In [1]: import numpy as np

In [2]: np.set_printoptions(precision=2, suppress=True, linewidth=140)

In [3]: X = np.load("dump.npy")

In [4]: print(X)
[[22  6 -9 -6 -1 -9  0]
 [ 6 14 -1 -1 -2  0 -2]
 [-9 -1  9  3 -8  5  0]
 [-6 -1  3 22  3  5  7]
 [-1 -2 -8  3 16  1  3]
 [-9  0  5  5  1 12  0]
 [ 0 -2  0  7  3  0 16]]

In [5]: evals, evecs = np.linalg.eigh(X)

In [6]: print(np.abs(evecs[:, -1]).round(6).argmax())
0

In [7]: print(np.linalg.eigvalsh(X + 4 * np.eye(7)))
[ 4.24  9.32 13.15 18.06 22.07 29.8  42.35]

In [8]: print(np.round(evecs.T @ X @ evecs, 2) + 0)
[[ 0.24  0.    0.    0.    0.    0.    0.  ]
 [ 0.    5.32  0.    0.    0.    0.    0.  ]
 [ 0.    0.    9.15  0.    0.    0.    0.  ]
 [ 0.    0.    0.   14.06  0.    0.    0.  ]
 [ 0.    0.    0.    0.   18.07  0.    0.  ]
 [ 0.    0.    0.    0.    0.   25.8   0.  ]
 [ 0.    0.    0.    0.    0.    0.   38.35]]

In [9]: evals, evecs = np.linalg.eigh(X)

In [10]: x = np.array([-2, -1, -2, -3, -3, -2, -3])

In [11]: print(x @ X @ x / (x @ x), round(float(evals[0]), 2), round(float(evals[-1]), 2))
18.0 0.24 38.35

In [12]: print(x @ X @ x)
720

In [13]: q, evecs = np.linalg.qr(X[:, :3])[0], np.linalg.qr(X[:, 3:])[0]

In [14]: s = np.linalg.svd(q.T @ evecs, compute_uv=False)

In [15]: print(np.degrees(np.arccos(s.clip(0, 1))))
[ 1.6  27.19 75.3 ]

In [16]: print(round(np.linalg.norm(q @ q.T - evecs @ evecs.T, 2), 2))
1.0

In [17]: other = X / np.sqrt((X ** 2).mean(axis=1, keepdims=True))

In [18]: print(np.linalg.norm(other, axis=1))
[2.65 2.65 2.65 2.65 2.65 2.65 2.65]

In [19]: print(other[6])
[ 0.   -0.3   0.    1.04  0.45  0.    2.37]

In [20]: other = np.linalg.inv(X)

In [21]: print(round(float(np.linalg.det(X) * np.linalg.det(other)), 2))
1.0

In [22]: print(np.round(np.linalg.inv(other), 2) + 0)
[[22.  6. -9. -6. -1. -9.  0.]
 [ 6. 14. -1. -1. -2.  0. -2.]
 [-9. -1.  9.  3. -8.  5.  0.]
 [-6. -1.  3. 22.  3.  5.  7.]
 [-1. -2. -8.  3. 16.  1.  3.]
 [-9.  0.  5.  5.  1. 12.  0.]
 [ 0. -2.  0.  7.  3.  0. 16.]]

In [23]: data = np.array([[4, 2, -2, 1, -2, -2, 1, 1, 2],
    ...:     [0, 0, -2, 0, 3, 3, 0, -1, 1],
    ...:     [2, 1, 2, -2, 3, -1, 3, -2, -1],
    ...:     [-4, -2, 3, 2, 0, 2, 0, 2, 0],
    ...:     [-2, -1, 3, -3, 1, -1, 3, 0, -3]])

In [24]: print(data)
[[ 4  2 -2  1 -2 -2  1  1  2]
 [ 0  0 -2  0  3  3  0 -1  1]
 [ 2  1  2 -2  3 -1  3 -2 -1]
 [-4 -2  3  2  0  2  0  2  0]
 [-2 -1  3 -3  1 -1  3  0 -3]]

In [25]: other = data[0, 0] * data[1:] - np.outer(data[1:, 0], data[0])

In [26]: print(other)
[[  0   0  -8   0  12  12   0  -4   4]
 [  0   0  12 -10  16   0  10 -10  -8]
 [  0   0   4  12  -8   0   4  12   8]
 [  0   0   8 -10   0  -8  14   2  -8]]

In [27]: print(data[:, 0] / data[0, 0])
[ 1.   0.   0.5 -1.  -0.5]

In [28]: def softmax(z):
    ...:     e = np.exp(z - z.max(axis=-1, keepdims=True))
    ...:     return e / e.sum(axis=-1, keepdims=True)
    ...: 

In [29]: print(softmax(data).sum(axis=1))
[1. 1. 1. 1. 1.]

In [30]: print(np.round(softmax(data[3]), 2) + 0)
[0.   0.   0.44 0.16 0.02 0.16 0.02 0.16 0.02]

In [31]: print(np.round(softmax(10 * data[3]), 2) + 0)
[0. 0. 1. 0. 0. 0. 0. 0. 0.]

In [32]: scores = data @ data.T / np.sqrt(9)

In [33]: print(np.round(softmax(scores)[3] @ data, 2) + 0)
[-4. -2.  3.  2.  0.  2.  0.  2.  0.]

In [34]: print(softmax(scores).round(6).argmax(axis=1))
[0 1 2 3 4]

In [35]: print(np.round(softmax(scores), 2) + 0)
[[1.   0.   0.   0.   0.  ]
 [0.   1.   0.   0.   0.  ]
 [0.   0.   0.99 0.   0.01]
 [0.   0.   0.   1.   0.  ]
 [0.   0.   0.   0.   1.  ]]

In [36]: print(np.round(softmax(scores + np.triu(np.full(scores.shape, -np.inf), 1)), 2) + 0)
[[1. 0. 0. 0. 0.]
 [0. 1. 0. 0. 0.]
 [0. 0. 1. 0. 0.]
 [0. 0. 0. 1. 0.]
 [0. 0. 0. 0. 1.]]

In [37]: A = np.load("m.npy")

In [38]: print(A)
[[-0.94 -3.68 -1.66  4.74 -2.59 -2.99 -2.   -0.21  0.01  0.89]
 [ 3.52  2.85 -2.33  2.83 -1.08 -0.14 -4.69 -2.17  0.21 -1.84]
 [-0.99 -1.96  0.45 -4.79 -0.7  -2.28 -0.29 -3.24 -2.29  1.47]
 [ 0.98 -4.89 -0.06 -1.32 -1.79  3.81 -0.11 -0.8  -2.79  0.37]
 [ 1.92 -0.07 -0.29  1.12  1.68 -0.75  3.38 -2.1  -0.95  4.37]
 [-1.01 -2.67 -3.93 -0.3   4.18  1.64  0.17 -0.01  1.41 -2.6 ]
 [ 2.76 -2.2  -1.23  0.71 -0.11 -3.07  3.81  0.45  0.19 -4.83]
 [-1.13 -1.5   4.47  0.43  1.    0.78 -1.39 -2.1   2.49  1.42]]

In [39]: u, g = A[3], A[4]

In [40]: print(round(u @ g, 2))
0.47

In [41]: print(np.round(u @ u, 2))
52.91

In [42]: p = (u @ g) / (u @ u) * u

In [43]: print(p.round(2) + 0)
[ 0.01 -0.04  0.   -0.01 -0.02  0.03  0.   -0.01 -0.02  0.  ]

In [44]: C2 = A.T @ A

In [45]: print(np.allclose(C2, C2.T))
True

In [46]: print((A @ A.T).shape)
(8, 8)

In [47]: print(np.round(np.linalg.eigvalsh(C2)[::-1], 2) + 0)
[99.96 81.02 65.54 53.23 42.98 34.87 28.24 22.84  0.    0.  ]

In [48]: print(round(np.trace(C2), 2), np.round((A ** 2).sum(), 2))
428.69 428.69

In [49]: print(np.linalg.svd(A, compute_uv=False) ** 2)
[99.96 81.02 65.54 53.23 42.98 34.87 28.24 22.84]

In [50]: x = np.array([2, -1, 1, -2, 0, -2, -1, -2, -1, 0])

In [51]: h1 = np.maximum(A @ x, 0)

In [52]: print(np.maximum(A @ x, 0) - np.maximum(-A @ x, 0))
[-0.95  5.3  23.63  6.31  4.65 -7.52  6.31  4.39]

In [53]: blk = np.stack([A, 4 * A, A[::-1]])

In [54]: print(np.einsum("bij,cij->bc", blk, blk))
[[ 428.69 1714.75  -15.24]
 [1714.75 6858.99  -60.95]
 [ -15.24  -60.95  428.69]]

In [55]: x = np.array([-2, 3, -1, 3, -2, 1, 2, 3, 2, -1])

In [56]: print(A @ np.ones(10))
[ -8.43  -2.84 -14.62  -6.6    8.31  -3.12  -3.52   4.47]

In [57]: print(np.sign((A @ x).round(6)))
[ 1.  1. -1. -1. -1. -1.  1. -1.]

In [58]: print(A @ np.eye(10)[0])
[-0.94  3.52 -0.99  0.98  1.92 -1.01  2.76 -1.13]

In [59]: print((A * x).sum(axis=1))
[  3.41   0.72 -35.95 -21.71 -10.32  -3.95   2.57 -12.16]

In [60]: print(np.linalg.norm(A @ x) <= np.linalg.norm(A, 2) * np.linalg.norm(x) + 1e-9)
True

In [61]: print(A @ (2 * x))
[  6.82   1.44 -71.9  -43.42 -20.64  -7.9    5.14 -24.32]

In [62]: feats = np.loadtxt("w.csv", delimiter=",")

In [63]: print(feats.round(2) + 0)
[[  0.    -0.01  -0.01  -0.02   0.     0.     0.01   0.01  -0.01   0.     0.     0.02  -0.01  -0.02]
 [  0.     0.04   0.01   0.02   0.03   0.     0.03   0.01   0.    -0.03  -0.01  -0.05  -0.01   0.  ]
 [  0.02   0.01   0.03  -0.02   0.01   0.02  -0.01   0.     0.01  -0.01   0.02   0.04  -0.01  -0.01]
 [ 15.01 -25.01   9.99  30.02  34.99   4.98  35.02   0.   -44.99  29.97 -20.02   5.01  45.01 -30.01]
 [ 14.99 -24.99   9.99  30.    35.02   4.97  34.98  -0.02 -45.01  29.99 -19.96   5.    44.99 -29.97]
 [ -8.98  15.03  -5.97 -18.01 -20.99  -2.98 -21.02   0.02  27.   -18.02  11.99  -3.   -27.01  17.98]
 [-12.02  19.97  -8.01 -24.05 -27.99  -4.   -28.02  -0.02  36.01 -23.98  15.97  -3.98 -36.03  23.98]
 [ -8.99  15.    -5.99 -18.03 -21.03  -3.02 -21.03  -0.01  27.01 -18.    11.99  -2.99 -27.03  18.02]
 [  3.02  -5.     2.02   6.03   7.02   1.02   6.95  -0.01  -9.01   5.98  -3.98   0.96   9.    -6.02]]

In [64]: print(round(float(np.linalg.norm(feats, 2) / np.linalg.norm(feats)), 2))
1.0

In [65]: rng = np.random.default_rng(518)

In [66]: other = feats + rng.integers(-2, 3, (9, 1)) @ rng.integers(-2, 3, (1, 14))

In [67]: print(other.round(2) + 0)
[[  1.     1.99   0.99   0.98  -2.    -1.     0.01   0.01  -2.01  -2.    -2.    -1.98  -2.01  -1.02]
 [  1.     2.04   1.01   1.02  -1.97  -1.     0.03   0.01  -2.    -2.03  -2.01  -2.05  -2.01  -1.  ]
 [ -0.98  -1.99  -0.97  -1.02   2.01   1.02  -0.01   0.     2.01   1.99   2.02   2.04   1.99   0.99]
 [ 13.01 -29.01   7.99  28.02  38.99   6.98  35.02   0.   -40.99  33.97 -16.02   9.01  49.01 -28.01]
 [ 16.99 -20.99  11.99  32.    31.02   2.97  34.98  -0.02 -49.01  25.99 -23.96   1.    40.99 -31.97]
 [ -8.98  15.03  -5.97 -18.01 -20.99  -2.98 -21.02   0.02  27.   -18.02  11.99  -3.   -27.01  17.98]
 [-11.02  21.97  -7.01 -23.05 -29.99  -5.   -28.02  -0.02  34.01 -25.98  13.97  -5.98 -38.03  22.98]
 [ -9.99  13.    -6.99 -19.03 -19.03  -2.02 -21.03  -0.01  29.01 -16.    13.99  -0.99 -25.03  19.02]
 [  1.02  -9.     0.02   4.03  11.02   3.02   6.95  -0.01  -5.01   9.98   0.02   4.96  13.    -4.02]]

In [68]: print(np.round(np.linalg.svd(other - feats, compute_uv=False), 2) + 0)
[23.69  0.    0.    0.    0.    0.    0.    0.    0.  ]

In [69]: print(np.linalg.matrix_rank(other - feats, tol=1e-8))
1

In [70]: print(other - feats)
[[ 1.  2.  1.  1. -2. -1.  0.  0. -2. -2. -2. -2. -2. -1.]
 [ 1.  2.  1.  1. -2. -1.  0.  0. -2. -2. -2. -2. -2. -1.]
 [-1. -2. -1. -1.  2.  1.  0.  0.  2.  2.  2.  2.  2.  1.]
 [-2. -4. -2. -2.  4.  2.  0.  0.  4.  4.  4.  4.  4.  2.]
 [ 2.  4.  2.  2. -4. -2.  0.  0. -4. -4. -4. -4. -4. -2.]
 [ 0.  0.  0.  0.  0.  0.  0.  0.  0.  0.  0.  0.  0.  0.]
 [ 1.  2.  1.  1. -2. -1.  0.  0. -2. -2. -2. -2. -2. -1.]
 [-1. -2. -1. -1.  2.  1.  0.  0.  2.  2.  2.  2.  2.  1.]
 [-2. -4. -2. -2.  4.  2.  0.  0.  4.  4.  4.  4.  4.  2.]]

In [71]: E = np.loadtxt("layer2.csv", delimiter=",")

In [72]: print(E)
[[ 3.  0.  0.  0.  0.  0.  0.  0.  0.]
 [ 0. -2.  0.  0.  0.  0.  0.  0.  0.]
 [ 0.  0.  1.  0.  0.  0.  0.  0.  0.]
 [ 0.  0.  0.  0.  0.  0.  0.  0.  0.]
 [ 0.  0.  0.  0.  2.  0.  0.  0.  0.]
 [ 0.  0.  0.  0.  0.  2.  0.  0.  0.]
 [ 0.  0.  0.  0.  0.  0. -1.  0.  0.]
 [ 0.  0.  0.  0.  0.  0.  0. -3.  0.]
 [ 0.  0.  0.  0.  0.  0.  0.  0. -1.]]

In [73]: print(np.all(np.linalg.eigvalsh(E) > 0))
False

In [74]: print([round(float(np.linalg.det(E[:i, :i])), 2) + 0 for i in range(1, 10)])
[3.0, -6.0, -6.0, 0.0, 0.0, 0.0, 0.0, 0.0, 0.0]
